% ipython --no-banner

In [1]: import numpy as np

In [2]: import numpy.linalg as la

In [3]: np.set_printoptions(suppress=True, linewidth=140)

In [4]: J = np.load("out19.npy")

In [5]: print(J)
[[0 8 4 6]
 [0 1 5 8]
 [0 0 3 2]
 [0 0 0 0]]

In [6]: proj = np.triu(np.array([[2, 2, 2, -1], [-2, 2, 0, -1], [2, 2, -1, 1], [2, 1, 0, 2]]), 1) + np.eye(4)

In [7]: M2 = proj @ J @ la.inv(proj)

In [8]: print(np.trace(M2), np.trace(J))
4.0 4

In [9]: print(M2)
[[ 0. 10. 20. 16.]
 [ 0.  1.  5.  4.]
 [ 0.  0.  3. -1.]
 [ 0.  0.  0.  0.]]

In [10]: print(round(la.det(M2), 3))
0.0

In [11]: cov = J.T @ J

In [12]: print((J @ J.T).shape)
(4, 4)

In [13]: print(np.trace(cov), (J ** 2).sum())
219 219

In [14]: print(cov)
[[  0   0   0   0]
 [  0  65  37  56]
 [  0  37  50  70]
 [  0  56  70 104]]

In [15]: C = np.sign(np.array([[-4, -5, 4], [0, -1, -3], [-5, -1, 5]]))

In [16]: M2 = (np.tril(C, -1) + np.eye(3)) @ (np.triu(C, 1) + np.eye(3))

In [17]: ev = np.array([2, 1, 1])

In [18]: M = np.rint(M2 * ev @ la.inv(M2)) + 0

In [19]: print(M)
[[ 2.  1.  0.]
 [ 0.  1.  0.]
 [-1. -1.  1.]]

In [20]: T = np.stack([M, 3 * M, M[::-1]])

In [21]: print((T @ M.T).shape)
(3, 3, 3)

In [22]: print(la.matrix_rank(T.reshape(3, -1)))
2

In [23]: print(T.sum(axis=0))
[[ 7.  3.  1.]
 [ 0.  5.  0.]
 [-2. -3.  4.]]

In [24]: data = np.array([[0, 0, 1, 1], [0, 0, 0, 0], [1, 0, 0, 1], [1, 0, 1, 0]])

In [25]: # rank 3

In [26]: print(np.argsort(-la.norm(J, axis=0).round(6), kind="stable")[:3])
[3 1 2]

In [27]: print(round(float(la.norm(J, 2) / la.norm(J)), 3))
0.928
